In [1]: import numpy as np

In [2]: np.set_printoptions(precision=1, suppress=True, linewidth=200, floatmode="fixed")

In [3]: m1 = np.load("a.npy")

In [4]: m1
Out[4]: 
array([[ 0.4,  0.4, -0.3],
       [ 0.4,  0.4, -0.3],
       [-0.3, -0.3,  0.2]])

In [5]: Uu, sigma, vt = np.linalg.svd(m1)

In [6]: vecs = vt[:(sigma > 1e-8).sum()]

In [7]: rng = np.random.default_rng(224)

In [8]: x0 = m1[2] + -1 * m1[1] + rng.integers(2) * np.eye(3)[0]

In [9]: x0
Out[9]: array([ 0.3, -0.7,  0.5])

In [10]: vecs.T @ vecs
Out[10]: 
array([[ 0.4,  0.4, -0.3],
       [ 0.4,  0.4, -0.3],
       [-0.3, -0.3,  0.2]])

In [11]: hat = np.triu(np.array([[-2, 2, -1], [-2, -2, 1], [0, 2, -1]]), 1) + np.eye(3)

In [12]: out = hat @ m1 @ np.linalg.inv(hat)

In [13]: out
Out[13]: 
array([[ 1.5, -1.5,  1.9],
       [ 0.1, -0.1,  0.1],
       [-0.3,  0.3, -0.4]])

In [14]: theta = np.radians(90)

In [15]: R = np.eye(3)

In [16]: R[0, 0] = R[1, 1] = np.cos(theta)

In [17]: R[0, 1], R[1, 0] = -np.sin(theta), np.sin(theta)

In [18]: R.round(1) + 0
Out[18]: 
array([[ 0.0, -1.0,  0.0],
       [ 1.0,  0.0,  0.0],
       [ 0.0,  0.0,  1.0]])

In [19]: out = m1 @ R.T

In [20]: np.round(np.linalg.svd(m1, compute_uv=False), 1) + 0, np.round(np.linalg.svd(out, compute_uv=False), 1) + 0
Out[20]: (array([1.0, 0.0, 0.0]), array([1.0, 0.0, 0.0]))

In [21]: arr = np.load("run18.npy")

In [22]: arr
Out[22]: 
array([[  1.0,  -5.0,  -1.0,   3.0],
       [ 12.0, -12.0,  -5.0,   3.0],
       [-12.0,   3.0,   4.0,   3.0],
       [ 12.0, -13.0,  -5.0,   4.0]])

In [23]: np.einsum("ij,ji->", arr, arr)
Out[23]: np.float64(15.0)

In [24]: round(np.linalg.det(arr.T), 1)
Out[24]: np.float64(6.0)

In [25]: np.round(np.linalg.det(arr[::-1]), 1)
Out[25]: np.float64(6.0)

In [26]: np.linalg.eigvals(arr)
Out[26]: array([-3.0+0.0j, -2.0+0.0j,  1.0+0.0j,  1.0-0.0j])

In [27]: np.kron(np.eye(2, dtype=int), arr)
Out[27]: 
array([[  1.0,  -5.0,  -1.0,   3.0,   0.0,  -0.0,  -0.0,   0.0],
       [ 12.0, -12.0,  -5.0,   3.0,   0.0,  -0.0,  -0.0,   0.0],
       [-12.0,   3.0,   4.0,   3.0,  -0.0,   0.0,   0.0,   0.0],
       [ 12.0, -13.0,  -5.0,   4.0,   0.0,  -0.0,  -0.0,   0.0],
       [  0.0,  -0.0,  -0.0,   0.0,   1.0,  -5.0,  -1.0,   3.0],
       [  0.0,  -0.0,  -0.0,   0.0,  12.0, -12.0,  -5.0,   3.0],
       [ -0.0,   0.0,   0.0,   0.0, -12.0,   3.0,   4.0,   3.0],
       [  0.0,  -0.0,  -0.0,   0.0,  12.0, -13.0,  -5.0,   4.0]])

In [28]: np.einsum("ii->", arr)
Out[28]: np.float64(-3.0)

In [29]: np.round(np.linalg.det(2 * arr), 1), round(float(np.linalg.det(arr)), 1)
Out[29]: (np.float64(96.0), 6.0)

In [30]: np.poly(arr)
Out[30]: array([ 1.0,  3.0, -3.0, -7.0,  6.0])
